% python3 -q
>>> import numpy as np
>>> import numpy.linalg as la
>>> np.set_printoptions(precision=2, suppress=True, linewidth=100)
>>> def tidy(a):
...     return np.round(a, 2) + 0
... 
>>> X = np.array([[1, 0, 0, 0, 0, 0, 0, 0],
...     [0, 1, 0, 0, 0, 0, 0, 0],
...     [0, 0, 0, 0, 1, 0, 0, 0],
...     [0, 0, 0, 0, 0, 0, 0, 1],
...     [0, 0, 1, 0, 0, 0, 0, 0],
...     [0, 0, 0, 0, 0, 1, 0, 0],
...     [0, 0, 0, 1, 0, 0, 0, 0],
...     [0, 0, 0, 0, 0, 0, 1, 0]])
>>> X
array([[1, 0, 0, 0, 0, 0, 0, 0],
       [0, 1, 0, 0, 0, 0, 0, 0],
       [0, 0, 0, 0, 1, 0, 0, 0],
       [0, 0, 0, 0, 0, 0, 0, 1],
       [0, 0, 1, 0, 0, 0, 0, 0],
       [0, 0, 0, 0, 0, 1, 0, 0],
       [0, 0, 0, 1, 0, 0, 0, 0],
       [0, 0, 0, 0, 0, 0, 1, 0]])
>>> tidy(np.sort(la.eigvals(X).real))
array([-1. , -0.5, -0.5,  1. ,  1. ,  1. ,  1. ,  1. ])
>>> q, Rm = la.qr(X)
>>> np.allclose(Rm.T @ Rm, X.T @ X)
True
>>> q.T @ q
array([[1., 0., 0., 0., 0., 0., 0., 0.],
       [0., 1., 0., 0., 0., 0., 0., 0.],
       [0., 0., 1., 0., 0., 0., 0., 0.],
       [0., 0., 0., 1., 0., 0., 0., 0.],
       [0., 0., 0., 0., 1., 0., 0., 0.],
       [0., 0., 0., 0., 0., 1., 0., 0.],
       [0., 0., 0., 0., 0., 0., 1., 0.],
       [0., 0., 0., 0., 0., 0., 0., 1.]])
>>> np.abs(np.diag(Rm))
array([1., 1., 1., 1., 1., 1., 1., 1.])
>>> x = np.array([0, 0, 0, 1, 2, 2, 2, 1])
>>> a = np.maximum(X @ x, 0)
>>> np.flatnonzero(a > 1e-9)
array([2, 3, 5, 6, 7])
>>> np.maximum(X @ x, 0) - np.maximum(-X @ x, 0)
array([0, 0, 2, 1, 0, 2, 1, 2])
>>> X * (a > 1e-9)[:, None]
array([[0, 0, 0, 0, 0, 0, 0, 0],
       [0, 0, 0, 0, 0, 0, 0, 0],
       [0, 0, 0, 0, 1, 0, 0, 0],
       [0, 0, 0, 0, 0, 0, 0, 1],
       [0, 0, 0, 0, 0, 0, 0, 0],
       [0, 0, 0, 0, 0, 1, 0, 0],
       [0, 0, 0, 1, 0, 0, 0, 0],
       [0, 0, 0, 0, 0, 0, 1, 0]])
>>> x = np.array([1, -2, 1, -2, -2, -1, 3, 1])
>>> target = X @ x
>>> target
array([ 1, -2, -2,  1,  1, -1, -2,  3])
>>> tidy(la.solve(X.T, X[1]))
array([0., 1., 0., 0., 0., 0., 0., 0.])
>>> tidy(la.solve(X, 2 * target))
array([ 2., -4.,  2., -4., -4., -2.,  6.,  2.])
>>> np.allclose(X, X.T)
False
>>> np.trace(X)
np.int64(3)
>>> mat = np.load("layer17.npy")
>>> mat
array([[4., 0., 3., 0., 0.],
       [0., 4., 0., 3., 3.],
       [3., 0., 4., 0., 0.],
       [0., 3., 0., 4., 3.],
       [0., 3., 0., 3., 4.]])
>>> mat @ mat
array([[25.,  0., 24.,  0.,  0.],
       [ 0., 34.,  0., 33., 33.],
       [24.,  0., 25.,  0.,  0.],
       [ 0., 33.,  0., 34., 33.],
       [ 0., 33.,  0., 33., 34.]])
>>> (mat != 0).astype(int)
array([[1, 0, 1, 0, 0],
       [0, 1, 0, 1, 1],
       [1, 0, 1, 0, 0],
       [0, 1, 0, 1, 1],
       [0, 1, 0, 1, 1]])
>>> (la.matrix_power((mat != 0) + (mat.T != 0) + np.eye(5), 5) > 0).astype(int)
array([[1, 0, 1, 0, 0],
       [0, 1, 0, 1, 1],
       [1, 0, 1, 0, 0],
       [0, 1, 0, 1, 1],
       [0, 1, 0, 1, 1]])
>>> tidy(la.det(mat))
np.float64(70.0)
>>> F = np.load("block18.npy")
>>> F
array([[-0.6 , -0.1 ,  0.2 , -0.9 , -1.8 , -0.1 ,  1.  ],
       [ 0.3 , -2.9 ,  1.9 , -0.7 , -0.8 ,  0.1 , -0.6 ],
       [-1.  , -0.8 , -0.2 ,  0.4 ,  1.8 , -0.6 , -0.5 ],
       [ 0.1 ,  0.6 ,  0.1 , -1.6 ,  0.1 , -0.7 ,  0.2 ],
       [ 0.6 , -0.2 , -1.  ,  0.3 , -0.3 , -0.8 ,  1.3 ],
       [-0.57, -0.06,  0.21, -0.84, -1.77, -0.11,  1.04],
       [-0.6 ,  0.9 , -0.8 ,  0.7 ,  1.2 , -2.5 , -0.1 ]])
>>> q, Rm = la.qr(F)
>>> tidy(q @ Rm)
array([[-0.6 , -0.1 ,  0.2 , -0.9 , -1.8 , -0.1 ,  1.  ],
       [ 0.3 , -2.9 ,  1.9 , -0.7 , -0.8 ,  0.1 , -0.6 ],
       [-1.  , -0.8 , -0.2 ,  0.4 ,  1.8 , -0.6 , -0.5 ],
       [ 0.1 ,  0.6 ,  0.1 , -1.6 ,  0.1 , -0.7 ,  0.2 ],
       [ 0.6 , -0.2 , -1.  ,  0.3 , -0.3 , -0.8 ,  1.3 ],
       [-0.57, -0.06,  0.21, -0.84, -1.77, -0.11,  1.04],
       [-0.6 ,  0.9 , -0.8 ,  0.7 ,  1.2 , -2.5 , -0.1 ]])
>>> tidy(np.abs(np.diag(Rm)))
array([1.58, 3.18, 1.43, 1.8 , 2.6 , 2.06, 0.07])
>>> tidy(abs(Rm[0, 0])), tidy(la.norm(F[:, 0]))
(np.float64(1.58), np.float64(1.58))
>>> np.trace(q @ q.T)
np.float64(7.0)
>>> Y = la.inv(F)
>>> tidy(la.inv(Y))
array([[-0.6 , -0.1 ,  0.2 , -0.9 , -1.8 , -0.1 ,  1.  ],
       [ 0.3 , -2.9 ,  1.9 , -0.7 , -0.8 ,  0.1 , -0.6 ],
       [-1.  , -0.8 , -0.2 ,  0.4 ,  1.8 , -0.6 , -0.5 ],
       [ 0.1 ,  0.6 ,  0.1 , -1.6 ,  0.1 , -0.7 ,  0.2 ],
       [ 0.6 , -0.2 , -1.  ,  0.3 , -0.3 , -0.8 ,  1.3 ],
       [-0.57, -0.06,  0.21, -0.84, -1.77, -0.11,  1.04],
       [-0.6 ,  0.9 , -0.8 ,  0.7 ,  1.2 , -2.5 , -0.1 ]])
>>> tidy(F @ Y)
array([[1., 0., 0., 0., 0., 0., 0.],
       [0., 1., 0., 0., 0., 0., 0.],
       [0., 0., 1., 0., 0., 0., 0.],
       [0., 0., 0., 1., 0., 0., 0.],
       [0., 0., 0., 0., 1., 0., 0.],
       [0., 0., 0., 0., 0., 1., 0.],
       [0., 0., 0., 0., 0., 0., 1.]])
>>> np.allclose(Y, F.T)
False
